In [1]: import numpy as np

In [2]: import numpy.linalg as la

In [3]: np.set_printoptions(precision=4, suppress=True, linewidth=140, sign=" ")

In [4]: def tidy(a):
   ...:     return np.round(a, 4) + 0
   ...: 

In [5]: M = np.loadtxt("mat.csv", delimiter=",")

In [6]: tidy(M)
Out[6]: 
array([[ 0.5   ,  0.    ,  0.25  ,  0.25  ],
       [ 0.3333,  0.3333,  0.    ,  0.3333],
       [ 0.    ,  0.    ,  1.    ,  0.    ],
       [ 0.    ,  0.5   ,  0.    ,  0.5   ]])

In [7]: # a transition matrix

In [8]: T = np.stack([M, 2 * M, M[::-1]])

In [9]: T.shape
Out[9]: (3, 4, 4)

In [10]: tidy(la.det(T))
Out[10]: array([ 0.0417,  0.6667,  0.0417])

In [11]: tidy(la.matrix_power(M, 2))
Out[11]: 
array([[ 0.25  ,  0.125 ,  0.375 ,  0.25  ],
       [ 0.2778,  0.2778,  0.0833,  0.3611],
       [ 0.    ,  0.    ,  1.    ,  0.    ],
       [ 0.1667,  0.4167,  0.    ,  0.4167]])

In [12]: p = np.eye(4)[2]

In [13]: for _ in range(7):
    ...:     p = p @ M
    ...:     print(p.round(4))
    ...: 
[ 0.  0.  1.  0.]
[ 0.  0.  1.  0.]
[ 0.  0.  1.  0.]
[ 0.  0.  1.  0.]
[ 0.  0.  1.  0.]
[ 0.  0.  1.  0.]
[ 0.  0.  1.  0.]

In [14]: P = np.triu(np.array([[-1, 1, 2, -3], [1, -2, -3, -2], [3, 1, 2, 2], [3, 0, -2, 1]]), 1) + np.eye(4)

In [15]: A2 = P @ M @ la.inv(P)

In [16]: tidy(la.det(A2))
Out[16]: np.float64(0.0417)

In [17]: tidy(np.poly(A2))
Out[17]: array([ 1.    , -2.3333,  1.75  , -0.4583,  0.0417])

In [18]: tidy(P @ M - M @ P)
Out[18]: 
array([[ 0.3333, -1.6667,  1.    , -0.1667],
       [ 0.    , -1.3333, -2.6667,  0.6667],
       [ 0.    ,  1.    ,  0.    , -1.    ],
       [ 0.    ,  0.    ,  1.5   ,  1.    ]])

In [19]: x0 = np.array([1, -5, -4, -1])

In [20]: y = M @ x0

In [21]: tidy(y)
Out[21]: array([-0.75  , -1.6667, -4.    , -3.    ])

In [22]: tidy(la.solve(M, -1 * y))
Out[22]: array([-1.,  5.,  4.,  1.])

In [23]: tidy(la.solve(M, M[:, 3]))
Out[23]: array([ 0.,  0.,  0.,  1.])

In [24]: print(tidy(la.solve(M, y)))
[ 1. -5. -4. -1.]

In [25]: tidy(la.solve(M, y + M[:, 2]))
Out[25]: array([ 1., -5., -3., -1.])
